% ipython --no-banner

In [1]: import numpy as np

In [2]: import numpy.linalg as la

In [3]: np.set_printoptions(suppress=True, linewidth=200)

In [4]: E = np.load("x.npy")

In [5]: E
Out[5]: 
array([[5., 0., 0., 0., 4., 4., 0., 0., 0.],
       [0., 5., 4., 0., 0., 0., 0., 0., 4.],
       [0., 4., 5., 0., 0., 0., 0., 0., 4.],
       [0., 0., 0., 5., 0., 0., 4., 4., 0.],
       [4., 0., 0., 0., 5., 4., 0., 0., 0.],
       [4., 0., 0., 0., 4., 5., 0., 0., 0.],
       [0., 0., 0., 4., 0., 0., 5., 4., 0.],
       [0., 0., 0., 4., 0., 0., 4., 5., 0.],
       [0., 4., 4., 0., 0., 0., 0., 0., 5.]])

In [6]: # 3 blocks once reordered

In [7]: np.round(la.norm(E), 2)
Out[7]: np.float64(22.65)

In [8]: E.sum(axis=1)
Out[8]: array([13., 13., 13., 13., 13., 13., 13., 13., 13.])

In [9]: E[:, 9]
IndexError: index 9 is out of bounds for axis 1 with size 9


In [10]: np.round(E.mean(axis=0), 2)
Out[10]: array([1.44, 1.44, 1.44, 1.44, 1.44, 1.44, 1.44, 1.44, 1.44])

In [11]: la.rank(E)
AttributeError: module 'numpy.linalg' has no attribute 'rank'


In [12]: E[9]
IndexError: index 9 is out of bounds for axis 0 with size 9


In [13]: np.count_nonzero(E)
Out[13]: np.int64(27)

In [14]: np.diff(E, axis=0)
Out[14]: 
array([[-5.,  5.,  4.,  0., -4., -4.,  0.,  0.,  4.],
       [ 0., -1.,  1.,  0.,  0.,  0.,  0.,  0.,  0.],
       [ 0., -4., -5.,  5.,  0.,  0.,  4.,  4., -4.],
       [ 4.,  0.,  0., -5.,  5.,  4., -4., -4.,  0.],
       [ 0.,  0.,  0.,  0., -1.,  1.,  0.,  0.,  0.],
       [-4.,  0.,  0.,  4., -4., -5.,  5.,  4.,  0.],
       [ 0.,  0.,  0.,  0.,  0.,  0., -1.,  1.,  0.],
       [ 0.,  4.,  4., -4.,  0.,  0., -4., -5.,  5.]])

In [15]: np.abs(E).max()
Out[15]: np.float64(5.0)

In [16]: evals, V = la.eigh(E)

In [17]: np.round(V.T @ V, 2) + 0
Out[17]: 
array([[1., 0., 0., 0., 0., 0., 0., 0., 0.],
       [0., 1., 0., 0., 0., 0., 0., 0., 0.],
       [0., 0., 1., 0., 0., 0., 0., 0., 0.],
       [0., 0., 0., 1., 0., 0., 0., 0., 0.],
       [0., 0., 0., 0., 1., 0., 0., 0., 0.],
       [0., 0., 0., 0., 0., 1., 0., 0., 0.],
       [0., 0., 0., 0., 0., 0., 1., 0., 0.],
       [0., 0., 0., 0., 0., 0., 0., 1., 0.],
       [0., 0., 0., 0., 0., 0., 0., 0., 1.]])

In [18]: evals.sum(), np.trace(E)
Out[18]: (np.float64(45.0), np.float64(45.0))

In [19]: np.round(V @ np.diag(evals) @ V.T, 2) + 0
Out[19]: 
array([[5., 0., 0., 0., 4., 4., 0., 0., 0.],
       [0., 5., 4., 0., 0., 0., 0., 0., 4.],
       [0., 4., 5., 0., 0., 0., 0., 0., 4.],
       [0., 0., 0., 5., 0., 0., 4., 4., 0.],
       [4., 0., 0., 0., 5., 4., 0., 0., 0.],
       [4., 0., 0., 0., 4., 5., 0., 0., 0.],
       [0., 0., 0., 4., 0., 0., 5., 4., 0.],
       [0., 0., 0., 4., 0., 0., 4., 5., 0.],
       [0., 4., 4., 0., 0., 0., 0., 0., 5.]])
